$ python -q
>>> import numpy as np
>>> np.set_printoptions(suppress=True, linewidth=140)
>>> rnd = lambda a: np.round(a, 2) + 0
>>> K = np.load("test0.npy")
>>> print(K)
[[ 1  0  0  0  0  0  0  0]
 [-2  1  0  0  0  0  0  0]
 [ 0 -2  1  0  0  0  0  0]
 [ 0  1 -1  1  0  0  0  0]
 [ 1  2  0 -1  1  0  0  0]
 [ 0 -1  2 -1 -2  1  0  0]
 [ 2 -2  2  1  1 -2  1  0]
 [ 2 -1  0  0  2 -2  1  1]]
>>> # triangular
>>> print(K.reshape(-1, 2))
[[ 1  0]
 [ 0  0]
 [ 0  0]
 [ 0  0]
 [-2  1]
 [ 0  0]
 [ 0  0]
 [ 0  0]
 [ 0 -2]
 [ 1  0]
 [ 0  0]
 [ 0  0]
 [ 0  1]
 [-1  1]
 [ 0  0]
 [ 0  0]
 [ 1  2]
 [ 0 -1]
 [ 1  0]
 [ 0  0]
 [ 0 -1]
 [ 2 -1]
 [-2  1]
 [ 0  0]
 [ 2 -2]
 [ 2  1]
 [ 1 -2]
 [ 1  0]
 [ 2 -1]
 [ 0  0]
 [ 2 -2]
 [ 1  1]]
>>> print(K.ravel(order="F"))
[ 1 -2  0  0  1  0  2  2  0  1 -2  1  2 -1 -2 -1  0  0  1 -1  0  2  2  0  0  0  0  1 -1 -1  1  0  0  0  0  0  1 -2  1  2  0  0  0  0  0  1
 -2 -2  0  0  0  0  0  0  1  1  0  0  0  0  0  0  0  1]
>>> print(K.reshape(2, -1))
[[ 1  0  0  0  0  0  0  0 -2  1  0  0  0  0  0  0  0 -2  1  0  0  0  0  0  0  1 -1  1  0  0  0  0]
 [ 1  2  0 -1  1  0  0  0  0 -1  2 -1 -2  1  0  0  2 -2  2  1  1 -2  1  0  2 -1  0  0  2 -2  1  1]]
>>> t3 = K.reshape(8, 2, -1)
>>> print(t3.transpose(1, 0, 2))
[[[ 1  0  0  0]
  [-2  1  0  0]
  [ 0 -2  1  0]
  [ 0  1 -1  1]
  [ 1  2  0 -1]
  [ 0 -1  2 -1]
  [ 2 -2  2  1]
  [ 2 -1  0  0]]

 [[ 0  0  0  0]
  [ 0  0  0  0]
  [ 0  0  0  0]
  [ 0  0  0  0]
  [ 1  0  0  0]
  [-2  1  0  0]
  [ 1 -2  1  0]
  [ 2 -2  1  1]]]
>>> print(t3[:, 0])
[[ 1  0  0  0]
 [-2  1  0  0]
 [ 0 -2  1  0]
 [ 0  1 -1  1]
 [ 1  2  0 -1]
 [ 0 -1  2 -1]
 [ 2 -2  2  1]
 [ 2 -1  0  0]]
>>> print(np.einsum("ihd,jhd->hij", t3, t3).shape)
(2, 8, 8)
>>> print(np.einsum("ihd,ihd->ih", t3, t3))
[[ 1  0]
 [ 5  0]
 [ 5  0]
 [ 3  0]
 [ 6  1]
 [ 6  5]
 [13  6]
 [ 5 10]]
>>> print(np.swapaxes(t3, 1, 2)[5])
[[ 0 -2]
 [-1  1]
 [ 2  0]
 [-1  0]]
>>> print(t3.sum(axis=1))
[[ 1  0  0  0]
 [-2  1  0  0]
 [ 0 -2  1  0]
 [ 0  1 -1  1]
 [ 2  2  0 -1]
 [-2  0  2 -1]
 [ 3 -4  3  1]
 [ 4 -3  1  1]]
>>> W = np.array([[1, 2, 2, 2],
...     [3, 0, 1, 0],
...     [0, 1, 0, 3],
...     [3, 1, 0, 1],
...     [2, 2, 2, 2],
...     [0, 1, 0, 1],
...     [0, 3, 2, 0],
...     [1, 2, 0, 2]])
>>> coef = np.array([2, 3, -1, 1])
>>> hid = np.maximum(K @ W + coef, 0)
>>> print(rnd((hid > 0).mean(axis=0)))
[0.75 0.88 0.5  0.75]
>>> print(hid)
[[ 3  5  1  3]
 [ 3  0  0  0]
 [ 0  4  0  4]
 [ 8  3  0  0]
 [ 8  6  5  4]
 [ 0  1  0  3]
 [ 3 13  5 12]
 [ 6 14  8  9]]
>>> W2 = np.array([[0, 0], [1, -3], [3, -1], [-1, 0]])
>>> print(W @ W2)
[[  6  -8]
 [  3  -1]
 [ -2  -3]
 [  0  -3]
 [  6  -8]
 [  0  -3]
 [  9 -11]
 [  0  -6]]
>>> x = np.array([-2, 1, 0, -2, -2, 3, 2, 0])
>>> y = K @ x
>>> print(y)
[ -2   5  -2  -1   0   8 -14 -13]
>>> print(rnd(np.linalg.solve(K, y)))
[-2.  1.  0. -2. -2.  3.  2.  0.]
>>> print(rnd(np.linalg.solve(K.T, K[2])))
[0. 0. 1. 0. 0. 0. 0. 0.]
>>> x = np.array([2, 2, 1, -2, 1, 1, 1, -1])
>>> print(np.sign((K @ x).round(6)))
[ 1 -1 -1 -1  1  1  0  1]
>>> print(K @ x)
[ 2 -2 -3 -1  9  1  0  2]
>>> print(K @ np.eye(8)[1])
[ 0.  1. -2.  1.  2. -1. -2. -1.]
>>> print(K @ (2 * x))
[ 4 -4 -6 -2 18  2  0  4]
>>> O, _ = np.linalg.qr(np.array([[-1.4, 0.0, 0.7, 0.3, -0.6, -0.2, 1.6],
...     [0.0, 0.0, -1.4, -0.1, 1.5, -0.5, -1.6],
...     [0.2, 0.5, -0.3, 1.0, -0.7, -0.4, 0.4],
...     [-1.1, 1.2, -0.4, -0.1, -0.2, -0.6, -1.4],
...     [0.8, -1.4, 0.5, -0.9, -0.2, -1.2, 0.2],
...     [-1.6, 0.5, 0.6, 1.1, 0.3, 0.7, -0.5],
...     [0.5, -0.1, -0.5, -0.8, 0.3, -2.0, 0.5]]))
>>> J = 4 * O
>>> print(rnd(J))
[[-2.17  1.74  0.17 -0.21 -2.22  0.36  1.77]
 [ 0.    0.    3.85  0.95  0.08  0.42 -0.24]
 [ 0.31 -1.54 -0.43  2.39 -2.39 -1.28 -0.51]
 [-1.7  -1.74  0.45 -2.24 -1.   -0.01 -1.95]
 [ 1.24  2.64  0.1  -0.49 -1.07 -0.92 -2.3 ]
 [-2.48  0.69 -0.21  1.3   1.79 -1.9  -0.91]
 [ 0.77 -0.36  0.82 -1.53 -0.03 -3.1   1.63]]
>>> print(rnd(np.sort(np.abs(np.linalg.eigvals(J)))))
[4. 4. 4. 4. 4. 4. 4.]
>>> print(np.allclose(J @ J.T, J.T @ J))
True
>>> A2 = np.array([[1, 1], [1, -1]])
>>> rng = np.random.default_rng(406604)
>>> arr = np.kron(A2, np.kron(A2, A2))[rng.permutation(8)][:4]
>>> print(arr)
[[ 1  1  1  1  1  1  1  1]
 [ 1 -1  1 -1 -1  1 -1  1]
 [ 1  1 -1 -1  1  1 -1 -1]
 [ 1  1  1  1 -1 -1 -1 -1]]
>>> def softmax(z):
...     e = np.exp(z - z.max(axis=-1, keepdims=True))
...     return e / e.sum(axis=-1, keepdims=True)
... 
>>> print(rnd(softmax(arr[2])))
[0.22 0.22 0.03 0.03 0.22 0.22 0.03 0.03]
>>> att = arr @ arr.T / np.sqrt(8)
>>> print(rnd(softmax(att)))
[[0.85 0.05 0.05 0.05]
 [0.05 0.85 0.05 0.05]
 [0.05 0.05 0.85 0.05]
 [0.05 0.05 0.05 0.85]]
>>> M = np.array([[0, 6, 9, 3],
...     [0, 2, 3, 1],
...     [0, 0, 0, 0],
...     [0, 2, 3, 1],
...     [0, 6, 9, 3],
...     [0, 0, 0, 0],
...     [0, -4, -6, -2],
...     [0, 2, 3, 1]])
>>> A2 = np.array([[-2, 0], [-1, 0], [0, 1], [1, -1]])
>>> print(M @ A2)
[[-3  6]
 [-1  2]
 [ 0  0]
 [-1  2]
 [-3  6]
 [ 0  0]
 [ 2 -4]
 [-1  2]]
>>> print(np.einsum("ik,kj->ij", M, A2))
[[-3  6]
 [-1  2]
 [ 0  0]
 [-1  2]
 [-3  6]
 [ 0  0]
 [ 2 -4]
 [-1  2]]
>>> print(np.einsum("ij->j", M))
[ 0 14 21  7]
>>> print(np.linalg.matrix_rank(M @ A2))
1
>>> print(A2.T @ M.T)
[[-3 -1  0 -1 -3  0  2 -1]
 [ 6  2  0  2  6  0 -4  2]]
>>> E = np.load("case10.npy")
>>> print(rnd(E))
[[0.5  0.   0.   0.5  0.   0.   0.   0.   0.   0.  ]
 [0.   0.5  0.   0.   0.   0.   0.25 0.   0.25 0.  ]
 [0.   0.   1.   0.   0.   0.   0.   0.   0.   0.  ]
 [0.   0.   0.33 0.33 0.   0.   0.   0.   0.33 0.  ]
 [0.   0.   0.   0.   1.   0.   0.   0.   0.   0.  ]
 [0.25 0.   0.   0.   0.   0.25 0.25 0.   0.   0.25]
 [0.   0.   0.   0.   0.33 0.33 0.33 0.   0.   0.  ]
 [0.   0.   0.   0.   0.   0.   0.   1.   0.   0.  ]
 [0.33 0.33 0.   0.   0.   0.   0.   0.   0.33 0.  ]
 [0.   0.   0.   0.   0.   0.25 0.   0.   0.25 0.5 ]]
>>> # 2 blocks once reordered
>>> theta = np.radians(60)
>>> R = np.eye(10)
>>> R[8, 8] = R[7, 7] = np.cos(theta)
>>> R[8, 7], R[7, 8] = -np.sin(theta), np.sin(theta)
>>> print(rnd(R))
[[ 1.    0.    0.    0.    0.    0.    0.    0.    0.    0.  ]
 [ 0.    1.    0.    0.    0.    0.    0.    0.    0.    0.  ]
 [ 0.    0.    1.    0.    0.    0.    0.    0.    0.    0.  ]
 [ 0.    0.    0.    1.    0.    0.    0.    0.    0.    0.  ]
 [ 0.    0.    0.    0.    1.    0.    0.    0.    0.    0.  ]
 [ 0.    0.    0.    0.    0.    1.    0.    0.    0.    0.  ]
 [ 0.    0.    0.    0.    0.    0.    1.    0.    0.    0.  ]
 [ 0.    0.    0.    0.    0.    0.    0.    0.5   0.87  0.  ]
 [ 0.    0.    0.    0.    0.    0.    0.   -0.87  0.5   0.  ]
 [ 0.    0.    0.    0.    0.    0.    0.    0.    0.    1.  ]]
>>> A2 = E @ R.T
>>> print(rnd(A2))
[[ 0.5   0.    0.    0.5   0.    0.    0.    0.    0.    0.  ]
 [ 0.    0.5   0.    0.    0.    0.    0.25  0.22  0.13  0.  ]
 [ 0.    0.    1.    0.    0.    0.    0.    0.    0.    0.  ]
 [ 0.    0.    0.33  0.33  0.    0.    0.    0.29  0.17  0.  ]
 [ 0.    0.    0.    0.    1.    0.    0.    0.    0.    0.  ]
 [ 0.25  0.    0.    0.    0.    0.25  0.25  0.    0.    0.25]
 [ 0.    0.    0.    0.    0.33  0.33  0.33  0.    0.    0.  ]
 [ 0.    0.    0.    0.    0.    0.    0.    0.5  -0.87  0.  ]
 [ 0.33  0.33  0.    0.    0.    0.    0.    0.29  0.17  0.  ]
 [ 0.    0.    0.    0.    0.    0.25  0.    0.22  0.13  0.5 ]]
>>> print(np.allclose(np.linalg.norm(E, axis=1), np.linalg.norm(A2, axis=1)))
True
>>> print(rnd(np.abs(A2 - E).max(axis=0)))
[0.   0.   0.   0.   0.   0.   0.   0.5  0.87 0.  ]
>>> Uu, sig, vt = np.linalg.svd(A2, full_matrices=False)
>>> print(rnd(np.cumsum(sig ** 2) / np.sum(sig ** 2)))
[0.21 0.42 0.6  0.75 0.85 0.92 0.97 0.99 1.   1.  ]
>>> x = np.array([2, 0, -2, 2, -2, -1, 0, -1, 2, 2])
>>> y = E @ x
>>> print(rnd(y))
[ 2.    0.5  -2.    0.67 -2.    0.75 -1.   -1.    1.33  1.25]
>>> print(rnd(np.linalg.solve(E, y + E[:, 6])))
[ 2.  0. -2.  2. -2. -1.  1. -1.  2.  2.]
>>> sig = 3 * 0.9 ** np.arange(5)
>>> W0 = rng.normal(size=(44, 5)) * rng.permutation(sig)
>>> print(rnd(W0))
[[ 1.03  2.3   2.79  0.53 -1.51]
 [-5.99  5.96  4.65 -4.64  1.19]
 [-2.84 -0.24  0.29  2.76 -1.24]
 [-2.57  5.2  -0.46 -1.78 -0.83]
 [-4.45 -1.06 -2.13  3.67  1.66]
 [-0.07  0.97 -1.25 -3.85  1.49]
 [-1.67 -1.56 -5.73  4.49  0.58]
 [ 2.19  0.79 -0.85  0.8   1.28]
 [ 0.92  1.7  -1.44  2.15  1.05]
 [-1.04  1.41  0.61  3.71 -0.72]
 [-1.09  1.85 -5.76 -0.47 -2.12]
 [-3.61  0.41  2.06 -1.96  1.29]
 [-7.13 -1.43 -0.63 -2.28 -0.4 ]
 [ 3.45 -1.64 -1.06  1.78  3.55]
 [ 2.29 -4.38  3.2  -2.18 -3.68]
 [ 1.98  1.38  1.59  1.36 -1.78]
 [ 3.82  3.98  2.79  4.78 -0.28]
 [-3.33 -0.99  3.47 -1.02  1.56]
 [ 0.81  1.18 -3.97  2.02  0.22]
 [ 3.25  1.8   4.17 -0.87  2.03]
 [-3.37 -0.43 -0.62  3.55 -1.36]
 [ 0.83 -0.53  2.78  0.08  0.13]
 [ 2.77  0.56  0.93 -1.43  0.2 ]
 [-1.69 -2.83 -2.1   0.6   1.57]
 [ 0.86  0.7   0.21 -2.5   3.64]
 [-0.88  0.84  6.38 -0.13 -2.01]
 [-0.02 -1.9  -4.69 -0.32  2.51]
 [-3.23  1.4  -1.63 -3.04  1.2 ]
 [-0.78  0.7   2.64  1.44  0.08]
 [ 0.99 -1.38 -2.74 -1.75 -0.34]
 [-2.11  0.57  4.19 -4.04 -0.83]
 [-1.7   4.75 -0.01  2.69 -1.1 ]
 [ 1.5  -2.33  0.36  0.54  1.36]
 [ 1.62  2.67 -1.29 -1.17 -0.81]
 [-0.04 -2.82  0.91 -0.13  0.83]
 [-5.35  0.11  3.08  3.82  1.23]
 [ 3.01  2.43  0.64 -0.9   2.25]
 [ 1.68 -2.68 -1.3  -0.5   2.76]
 [-3.05 -4.38 -1.31 -2.76  1.82]
 [-0.99  3.91  0.96 -0.82 -0.65]
 [ 6.92 -1.41  2.19 -1.82 -0.7 ]
 [-5.16 -2.08  3.04  2.76 -0.51]
 [ 0.65  2.11 -1.84 -2.35  1.46]
 [-5.49 -1.26  0.04  2.9  -3.86]]
>>> A2 = np.c_[W0[:, :3] @ np.array([[0, 1, 2], [2, 5, 0], [4, 5, 0]]), np.array([3, 3, 2, 1, 0, 0, 3, 2, 2, 2, 3, 0, 2, 2, 1, 1, 0, 3, 3, 0, 3, 3, 1, 0, 2, 3, 3, 0, 1, 2, 0, 3, 3, 1, 2, 3, 3, 2, 2, 2, 3, 0, 2, 0])]
>>> print(rnd(A2))
[[ 15.77  26.5    2.05   3.  ]
 [ 30.5   47.03 -11.97   3.  ]
 [  0.7   -2.56  -5.68   2.  ]
 [  8.54  21.1   -5.13   1.  ]
 [-10.63 -20.38  -8.9    0.  ]
 [ -3.07  -1.48  -0.14   0.  ]
 [-26.02 -38.09  -3.34   3.  ]
 [ -1.8    1.92   4.38   2.  ]
 [ -2.37   2.19   1.84   2.  ]
 [  5.24   9.03  -2.07   2.  ]
 [-19.33 -20.63  -2.19   3.  ]
 [  9.08   8.77  -7.23   0.  ]
 [ -5.39 -17.45 -14.26   2.  ]
 [ -7.52 -10.05   6.9    2.  ]
 [  4.04  -3.59   4.59   1.  ]
 [  9.11  16.81   3.95   1.  ]
 [ 19.11  37.66   7.65   0.  ]
 [ 11.88   9.04  -6.67   3.  ]
 [-13.54 -13.17   1.61   3.  ]
 [ 20.27  33.09   6.5    0.  ]
 [ -3.33  -8.59  -6.73   3.  ]
 [ 10.07  12.1    1.66   3.  ]
 [  4.82  10.2    5.55   1.  ]
 [-14.06 -26.35  -3.39   0.  ]
 [  2.23   5.41   1.72   2.  ]
 [ 27.21  35.24  -1.76   3.  ]
 [-22.56 -32.97  -0.04   3.  ]
 [ -3.72  -4.38  -6.47   0.  ]
 [ 11.95  15.9   -1.56   1.  ]
 [-13.73 -19.62   1.97   2.  ]
 [ 17.88  21.65  -4.23   0.  ]
 [  9.47  22.01  -3.41   3.  ]
 [ -3.22  -8.35   3.     3.  ]
 [  0.2    8.56   3.25   1.  ]
 [ -2.    -9.58  -0.07   2.  ]
 [ 12.56  10.63 -10.7    3.  ]
 [  7.42  18.37   6.02   3.  ]
 [-10.57 -18.23   3.36   2.  ]
 [-14.   -31.51  -6.11   2.  ]
 [ 11.66  23.35  -1.99   2.  ]
 [  5.93  10.81  13.85   3.  ]
 [  8.02  -0.32 -10.31   0.  ]
 [ -3.14   2.     1.3    2.  ]
 [ -2.35 -11.57 -10.97   0.  ]]
>>> print(np.linalg.matrix_rank(np.c_[W0, A2]))
6
>>> print(rnd(np.linalg.norm(np.linalg.qr(W0)[0].T @ A2, axis=0) ** 2 / ((A2 ** 2).sum(axis=0) + 1e-12)))
[1.   1.   1.   0.08]
